% ipython --no-banner

In [1]: import numpy as np

In [2]: import numpy.linalg as la

In [3]: np.set_printoptions(precision=2, suppress=True, linewidth=200)

In [4]: J = np.loadtxt("test5.csv", delimiter=",")

In [5]: print(J)
[[  4.6   -2.23  -5.69   4.39  -4.76   3.33   2.91   1.16]
 [ -3.41   8.47  -6.48   2.42 -11.34   9.63  -6.39   5.72]
 [ -6.45   1.82  -0.64   0.57 -12.75   0.46   5.48   2.55]
 [ -4.93  -0.39  -1.59   0.02  -0.49   5.14  -0.28  -0.53]
 [ -3.36   2.6   -4.3    1.99  -6.94  10.89  -8.9    1.  ]
 [ -2.03  -3.67   5.6   -1.07   0.55  -8.12   6.96   0.96]
 [  0.43   5.3   -3.31  -0.92  -3.73   5.73  -8.71   2.18]
 [  1.22   5.56  -3.81  -0.13  -3.5    4.08  -6.45   1.72]
 [  4.51   2.59  -1.93  -3.72   6.87  -5.21  -6.     0.35]
 [  0.55   2.03  -3.86   1.7  -11.57   9.15   0.05   2.67]
 [ -0.59  -5.43  -1.12   0.29  -2.76  -8.19  11.3    2.19]
 [ -0.85   2.23  -0.86   3.04   0.24  -1.23  -0.23   0.74]
 [ -4.01   5.27   0.7    0.63  -6.33  -3.44   0.54   3.77]
 [ -6.88   7.34  -4.22   4.76 -13.95   5.94  -3.12   7.89]
 [ -2.95  -0.26  -4.36  -2.38   0.45   5.62  -5.39  -0.74]
 [  2.3    4.39  -1.84  -1.03   3.98   6.12  -6.68  -3.02]
 [ -4.18  -2.69  -2.84   3.48  -0.79   4.41   2.27   0.85]]

In [6]: Xc = (J - J.mean(axis=0)) / J.std(axis=0)

In [7]: print(Xc.std(axis=0))
[1. 1. 1. 1. 1. 1. 1. 1.]

In [8]: b = la.lstsq(np.delete(Xc, 4, axis=1), Xc[:, 4])[0]

In [9]: print(round(float(1 - np.var(Xc[:, 4] - np.delete(Xc, 4, axis=1) @ b)), 2))
0.91
